$ python -q
>>> import numpy as np
>>> from numpy import linalg as LA
>>> np.set_printoptions(precision=2, suppress=True, linewidth=140, sign=" ")
>>> rnd = lambda a: np.round(a, 2) + 0
>>> M = np.load("data.npy")
>>> M
array([[-5, -1, -5, -3],
       [-3,  1, -3, -1],
       [-4,  0, -4, -2]])
>>> Uu, sv, Vt = LA.svd(M, full_matrices=False)
>>> rnd(Uu.T @ M @ Vt.T)
array([[ 10.66,   0.  ,   0.  ],
       [  0.  ,   1.52,   0.  ],
       [  0.  ,   0.  ,   0.  ]])
>>> (sv > 1e-8).sum()
np.int64(2)
>>> rnd(Vt @ Vt.T)
array([[ 1.,  0.,  0.],
       [ 0.,  1.,  0.],
       [ 0.,  0.,  1.]])
>>> rnd(np.sqrt((sv ** 2).sum())), rnd(LA.norm(M))
(np.float64(10.77), np.float64(10.77))
>>> np.unique(M.round(6), axis=0).shape
(3, 4)
>>> np.allclose(M[:-1].T @ LA.lstsq(M[:-1].T, M[-1])[0], M[-1])
True
>>> T = np.stack([M, 4 * M, M[::-1]])
>>> rnd(LA.norm(T, axis=(1, 2)))
array([ 10.77,  43.08,  10.77])
>>> LA.matrix_rank(T.reshape(3, -1))
np.int64(2)
>>> LA.matrix_rank(T)
array([ 2,  2,  2])
>>> T.shape
(3, 3, 4)
>>> A2 = M[0, 0] * M[1:] - np.outer(M[1:, 0], M[0])
>>> A2
array([[ 0, -8,  0, -4],
       [ 0, -4,  0, -2]])
>>> LA.matrix_rank(A2), LA.matrix_rank(M)
(np.int64(1), np.int64(2))
>>> np.flatnonzero(~A2.round(6).any(axis=1))
array([], dtype=int64)
>>> E = np.load("layer11.npy")
>>> E
array([[  8,   9,   6,   7],
       [ 10,  11,   8,   9],
       [ 10,  11,   8,   9],
       [  7,   8,   5,   6]])
>>> A2 = E / LA.norm(E, axis=1, keepdims=True)
>>> G = A2 @ A2.T
>>> np.argwhere(np.triu(np.abs(G) > 0.95, 1))
array([[ 0,  1],
       [ 0,  2],
       [ 0,  3],
       [ 1,  2],
       [ 1,  3],
       [ 2,  3]])
>>> (G - 2 * np.eye(4)).round(6).argmax(axis=1)
array([ 3,  2,  1,  0])
>>> Uu, sv, Vt = LA.svd(E)
>>> evecs = Vt[:(sv > 1e-8).sum()]
>>> rng = np.random.default_rng(847)
>>> x0 = E[2] + 3 * E[3] + rng.integers(2) * np.eye(4)[2]
>>> x0
array([ 31.,  35.,  23.,  27.])
>>> rnd(LA.norm(x0 - evecs.T @ evecs @ x0))
np.float64(0.0)
>>> rank = LA.matrix_rank(E)
>>> rank
np.int64(2)
>>> ns = LA.svd(E)[2][rank:].T
>>> np.allclose(E @ ns, 0)
True
>>> [int(LA.matrix_rank(E[:i])) for i in range(1, len(E) + 1)]
[1, 2, 2, 2]
>>> A2 = np.array([[4, 6, 7], [-9, -6, 2]])
>>> C = np.kron(A2, E)
>>> C.shape
(8, 12)
>>> LA.matrix_rank(C)
np.int64(4)
>>> A = np.load("dump.npy")
>>> A
array([[ 6,  0,  0,  0],
       [ 0, -8,  0,  0],
       [ 0,  0, -9,  0],
       [ 0,  0,  0,  5]])
>>> w, evecs = LA.eigh(A)
>>> x0 = np.array([6, 5, 8, 7])
>>> np.abs(A).sum(axis=1).max(), np.abs(w).max()
(np.int64(9), np.float64(9.0))
>>> (np.sign(evecs[:, -1].round(6)) == np.sign(evecs[0, -1].round(6))).astype(int)
array([ 1,  0,  0,  0])
>>> rnd(LA.eigvalsh(A[1:, 1:]))
array([-9., -8.,  5.])
>>> evecs * np.abs(w) @ evecs.T
array([[ 6.,  0.,  0.,  0.],
       [ 0.,  8.,  0.,  0.],
       [ 0.,  0.,  9.,  0.],
       [ 0.,  0.,  0.,  5.]])
>>> x0 @ A @ x0
np.int64(-315)
>>> evecs * np.maximum(w, 0) @ evecs.T
array([[ 6.,  0.,  0.,  0.],
       [ 0.,  0.,  0.,  0.],
       [ 0.,  0.,  0.,  0.],
       [ 0.,  0.,  0.,  5.]])
